$ python -q
>>> import numpy as np
>>> from numpy import linalg as LA
>>> np.set_printoptions(precision=3, suppress=True, linewidth=160, sign=" ")
>>> def rnd(a):
...     return np.round(a, 3) + 0
... 
>>> K = np.load("dump.npy")
>>> print(K)
[[ 0  3  0 -1  0]
 [ 0  0  1  0 -1]
 [ 0  0  0 -3  1]
 [ 0  0  0 -1  1]
 [ 0  0  0  0  2]]
>>> # triangular: eigenvalues sit on the diagonal
>>> print(rnd(LA.norm(K[2], 1)), rnd(LA.norm(K[2], np.inf)))
4.0 3.0
>>> print(rnd(LA.norm(K) ** 2 / LA.norm(K, 2) ** 2))
1.907
>>> print(np.unique(K.round(6), axis=0).shape)
(5, 5)
>>> print(rnd(np.trace(LA.pinv(K) @ K)))
4.0
>>> print(LA.lstsq(K[:-1].T, K[-1])[2])
4
>>> print(np.abs(np.diag(LA.qr(K)[1])) > 1e-9)
[False False False  True  True]
>>> print(LA.matrix_rank(K, rtol=0.1))
4
>>> print(np.argsort(-LA.norm(K, axis=0).round(6), kind="stable")[:3])
[ 3  1  4]
>>> print(LA.cond(K) > 100)
True
>>> vec = np.array([-1, 2, -2, 1, -2])
>>> h1 = np.maximum(K @ vec, 0)
>>> print(np.maximum(K @ (3 * vec), 0))
[ 15   0   0   0   0]
>>> print(K.T @ h1)
[ 0 15  0 -5  0]
>>> print(K * (h1 > 1e-9)[:, None])
[[ 0  3  0 -1  0]
 [ 0  0  0  0  0]
 [ 0  0  0  0  0]
 [ 0  0  0  0  0]
 [ 0  0  0  0  0]]
>>> rng = np.random.default_rng(7138)
>>> labels = rng.permutation(5)
>>> print(labels)
[ 0  1  2  4  3]
>>> A2 = K[labels][:, labels]
>>> print(np.trace(A2))
1
>>> print(rnd(LA.det(A2)), rnd(LA.det(K[labels])))
0.0 0.0
>>> print(A2)
[[ 0  3  0  0 -1]
 [ 0  0  1 -1  0]
 [ 0  0  0  1 -3]
 [ 0  0  0  2  0]
 [ 0  0  0  1 -1]]
>>> print(np.diag(A2))
[ 0  0  0  2 -1]
>>> X = np.loadtxt("case7.csv", delimiter=",")
>>> print(X)
[[-8.  0.  0.]
 [ 1.  6. 13.]
 [-1.  0. -7.]]
>>> print(np.kron(np.eye(2, dtype=int), X))
[[-8.  0.  0. -0.  0.  0.]
 [ 1.  6. 13.  0.  0.  0.]
 [-1.  0. -7. -0.  0. -0.]
 [-0.  0.  0. -8.  0.  0.]
 [ 0.  0.  0.  1.  6. 13.]
 [-0.  0. -0. -1.  0. -7.]]
>>> print(rnd(LA.det(2 * X)), rnd(LA.det(X)))
2688.0 336.0
>>> print(np.einsum("ij,ji->", X, X))
149.0
>>> print(rnd(LA.det(X.T)))
336.0
>>> vec = np.array([3, 5, 5])
>>> print((X * vec).sum(axis=1))
[-24.  98. -38.]
>>> print(X @ np.eye(3)[2])
[ 0. 13. -7.]
>>> print(LA.norm(X @ vec) <= LA.norm(X, 2) * LA.norm(vec) + 1e-9)
True
>>> print(np.sign((X @ vec).round(6)))
[-1.  1. -1.]
>>> print(X @ (2 * vec))
[-48. 196. -76.]
>>> A2 = K / np.sqrt((K ** 2).mean(axis=1, keepdims=True))
>>> print(LA.matrix_rank(K - K.mean(axis=1, keepdims=True)))
4
>>> print(rnd(A2[2]))
[ 0.     0.     0.    -2.121  0.707]
>>> print(K - K.mean(axis=1, keepdims=True))
[[-0.4  2.6 -0.4 -1.4 -0.4]
 [ 0.   0.   1.   0.  -1. ]
 [ 0.4  0.4  0.4 -2.6  1.4]
 [ 0.   0.   0.  -1.   1. ]
 [-0.4 -0.4 -0.4 -0.4  1.6]]
>>> feats = np.loadtxt("m.csv", delimiter=",")
>>> print(feats)
[[ 0.821  2.107  3.155  2.141  1.281 -0.587  0.101]
 [20.018 11.773 39.136 19.356  6.047  7.182 14.057]
 [12.111  7.866 24.202 12.742  4.314  4.377  8.483]
 [ 2.814  1.832  5.991  3.544  1.469  0.926  2.124]
 [16.259  0.157 23.97   7.972  0.155  8.009 16.3  ]
 [ 4.133  0.323  6.248  1.772  0.425  2.472  3.925]]
>>> Uu, sigma, vt = LA.svd(feats, full_matrices=False)
>>> print(Uu.shape, sigma.shape, vt.shape)
(6, 6) (6,) (6, 7)
>>> print(rnd(sigma / sigma[0]))
[ 1.     0.171  0.012  0.01   0.007  0.003]
>>> print((sigma > 1e-8).sum())
6
>>> print(rnd(vt @ vt.T))
[[ 1.  0.  0.  0.  0.  0.]
 [ 0.  1.  0.  0.  0.  0.]
 [ 0.  0.  1.  0.  0.  0.]
 [ 0.  0.  0.  1.  0.  0.]
 [ 0.  0.  0.  0.  1.  0.]
 [ 0.  0.  0.  0.  0.  1.]]
>>> print(np.abs(Uu[:, 0]).round(6).argmax())
1
>>> print(rnd(Uu.T @ Uu))
[[ 1.  0.  0.  0.  0.  0.]
 [ 0.  1.  0.  0.  0.  0.]
 [ 0.  0.  1.  0.  0.  0.]
 [ 0.  0.  0.  1.  0.  0.]
 [ 0.  0.  0.  0.  1.  0.]
 [ 0.  0.  0.  0.  0.  1.]]
>>> print(rnd(np.cumsum(sigma ** 2) / np.sum(sigma ** 2)))
[ 0.971  1.     1.     1.     1.     1.   ]
>>> vec = np.array([7, -5, -1, 8, 7, 3, -3])
>>> print(feats @ np.eye(7)[3])
[  2.141  19.356  12.742   3.544   7.972   1.772]
>>> print(rnd(feats @ np.ones(7)))
[   9.019  117.569   74.095   18.7     72.822   19.298]
>>> print((feats @ vec).argmax())
1
>>> print(rnd(feats @ vec))
[  16.088  218.677  141.061   39.588  129.046   33.86 ]
>>> vec = np.array([-3, 3, -1, -2, 0, 2, 0])
>>> h1 = np.maximum(feats @ vec, 0)
>>> print(feats.T @ h1)
[ 0.  0.  0.  0.  0.  0.  0.]
>>> print(rnd(np.maximum(feats @ vec, 0) - np.maximum(-feats @ vec, 0)))
[ -4.753 -88.219 -53.667 -14.173 -72.202 -16.278]
>>> print(np.maximum(feats @ (3 * vec), 0))
[ 0.  0.  0.  0.  0.  0.]
>>> print(rnd(LA.norm(feats)))
72.111
>>> print(rnd(LA.svd(feats, compute_uv=False)))
[ 71.07   12.151   0.859   0.696   0.498   0.205]
>>> print(rnd(feats.sum(axis=0)))
[  56.156   24.058  102.702   47.527   13.691   22.379   44.99 ]
>>> E = np.load("arr.npy")
>>> print(E)
[[-0.536 -0.685 -0.529  0.902]
 [-0.879 -2.752 -3.723  3.404]
 [ 0.432 -0.576 -1.329 -0.047]
 [-0.12  -0.35  -0.356  0.484]
 [ 0.75   2.6    3.646 -3.373]
 [ 0.834  2.71   3.636 -3.084]
 [ 0.595  1.722  2.287 -2.263]
 [-0.31  -0.744 -0.824  0.946]
 [ 0.748  0.314 -0.134 -1.081]
 [ 0.821  1.768  2.227 -2.603]
 [-0.766 -2.988 -4.284  3.555]
 [-0.42  -1.083 -1.296  1.219]
 [ 0.887  3.518  4.8   -3.751]
 [-0.546 -0.592 -0.396  1.078]
 [ 0.301  0.874  1.193 -1.193]
 [-0.648 -0.026  0.364  1.162]
 [ 0.347  0.807  1.128 -1.431]
 [ 1.312  1.415  1.138 -2.654]
 [ 0.205 -0.365 -0.818  0.006]
 [ 0.451  0.564  0.389 -0.78 ]
 [-0.677 -0.725 -0.612  1.896]
 [-0.218 -0.736 -0.869  0.689]
 [ 0.135 -0.798 -1.516  0.421]
 [ 0.905  0.827  0.664 -1.946]
 [-0.037  0.004  0.082  0.037]
 [-0.485 -2.139 -3.008  2.105]
 [-0.657 -1.77  -2.435  2.296]
 [-0.102 -0.289 -0.292  0.389]
 [-0.869 -2.666 -3.49   3.224]
 [-0.755 -0.805 -0.564  1.595]
 [ 0.294 -0.232 -0.781 -0.1  ]
 [ 0.251 -0.506 -1.099  0.166]]
>>> P = E @ LA.solve(E.T @ E, E.T)
>>> print(np.allclose(P @ P, P))
True
>>> dist = LA.norm(E[:, None] - E[None], axis=-1)
>>> print(np.flatnonzero(dist[4] < dist.mean() / 2))
[  4   5   9  12]
>>> print(rnd(dist[:5, :5]))
[[  0.      4.566   1.578   0.7     6.939]
 [  4.566   0.      4.909   5.119  11.469]
 [  1.578   4.909   0.      1.259   6.782]
 [  0.7     5.119   1.259   0.      6.352]
 [  6.939  11.469   6.782   6.352   0.   ]]
>>> print(dist.shape)
(32, 32)
>>> print(dist[4].round(6).argsort(kind="stable")[:4])
[  4   5  12   9]
>>> print(LA.matrix_rank(dist ** 2))
6
>>> W0 = np.load("run1.npy")
>>> print(W0)
[[ 0  0  0  0  1]
 [ 0  0  0  1  0]
 [ 0  1  0  0  0]
 [ 0  0  1  0  0]
 [ 1  0  0  0  0]]
>>> vec = np.array([8, 0, 8, 3, 8])
>>> print(np.einsum("ij,j->i", W0, vec))
[ 8  3  0  8  8]
>>> print(W0 * vec)
[[ 0  0  0  0  8]
 [ 0  0  0  3  0]
 [ 0  0  0  0  0]
 [ 0  0  8  0  0]
 [ 8  0  0  0  0]]
>>> print(W0 @ np.eye(5)[3])
[ 0.  1.  0.  0.  0.]
>>> print((W0 * vec).sum(axis=1))
[ 8  3  0  8  8]
>>> F = np.load("sample16.npy")
>>> print(F)
[[ 4.3 -3.  -9. ]
 [ 8.  -4.7  3. ]
 [ 4.  -3.  -8.7]]
>>> print(rnd(LA.det(2 * F)), rnd(LA.det(F)))
132.216 16.527
>>> print(np.kron(np.eye(2, dtype=int), F))
[[ 4.3 -3.  -9.   0.  -0.  -0. ]
 [ 8.  -4.7  3.   0.  -0.   0. ]
 [ 4.  -3.  -8.7  0.  -0.  -0. ]
 [ 0.  -0.  -0.   4.3 -3.  -9. ]
 [ 0.  -0.   0.   8.  -4.7  3. ]
 [ 0.  -0.  -0.   4.  -3.  -8.7]]
>>> print(rnd(LA.eigvals(F)))
[ 0.3+0.j    -4.7+5.745j -4.7-5.745j]
>>> u = np.array([1, 3, 3])
>>> A2 = F + np.outer(u, np.eye(3)[0])
>>> print(LA.matrix_rank(A2 - F))
1
>>> print(A2)
[[ 5.3 -3.  -9. ]
 [11.  -4.7  3. ]
 [ 7.  -3.  -8.7]]
>>> print(LA.cond(F) > 100)
True
>>> print(rnd(np.abs(LA.svd(F)[2][-1])))
[ 0.519  0.854  0.046]
>>> print(LA.matrix_rank(F, rtol=0.1))
2
>>> print(np.argsort(-LA.norm(F, axis=0).round(6), kind="stable")[:3])
[ 2  0  1]
>>> mat = np.loadtxt("block12.csv", delimiter=",")
>>> print(mat)
[[  3.879   2.583   5.642]
 [  3.596   2.509  -1.833]
 [-20.162 -18.578 -16.316]
 [-12.876 -12.189  -8.661]
 [ 12.248   9.932  13.998]
 [  6.903   5.265   7.548]
 [ 20.473  17.233  18.977]
 [ -6.923  -6.818  -8.605]
 [ 11.483   9.429   6.274]
 [ 16.791  14.055  13.017]
 [ -1.783  -2.211  -7.33 ]
 [ 20.317  17.313   9.862]
 [ -8.899  -8.721  -3.694]
 [ 14.133  11.607  15.035]
 [ 24.571  20.799  24.388]
 [-12.905 -12.174 -10.356]
 [ 17.814  15.111   7.559]
 [ -0.241  -0.999   0.022]
 [ -5.376  -5.297 -13.735]
 [ -2.272  -2.694  -5.6  ]
 [ -6.929  -6.967  -2.745]
 [  1.837   0.86    0.703]
 [ 13.473  11.166   8.688]
 [  7.149   5.526   5.922]
 [-13.602 -12.84   -8.855]
 [  4.493   3.097   7.237]
 [-22.202 -20.285 -21.787]
 [  6.14    4.591   6.911]]
>>> labels = mat[:, 0] > np.median(mat[:, 0])
>>> u = mat[labels].mean(axis=0) - mat[~labels].mean(axis=0)
>>> print(labels.astype(int))
[ 1  0  0  0  1  1  1  0  1  1  0  1  0  1  1  0  1  0  0  0  0  0  1  1  0  1  0  1]
>>> print(np.argsort(-np.abs(u).round(6), kind="stable"))
[ 0  2  1]
>>> print(((mat - mat.mean(axis=0)) @ u > 0).astype(int))
[ 1  0  0  0  1  1  1  0  1  1  0  1  0  1  1  0  1  0  0  0  0  0  1  1  0  1  0  1]
>>> print((((mat - mat.mean(axis=0)) @ u > 0) == labels).mean())
1.0
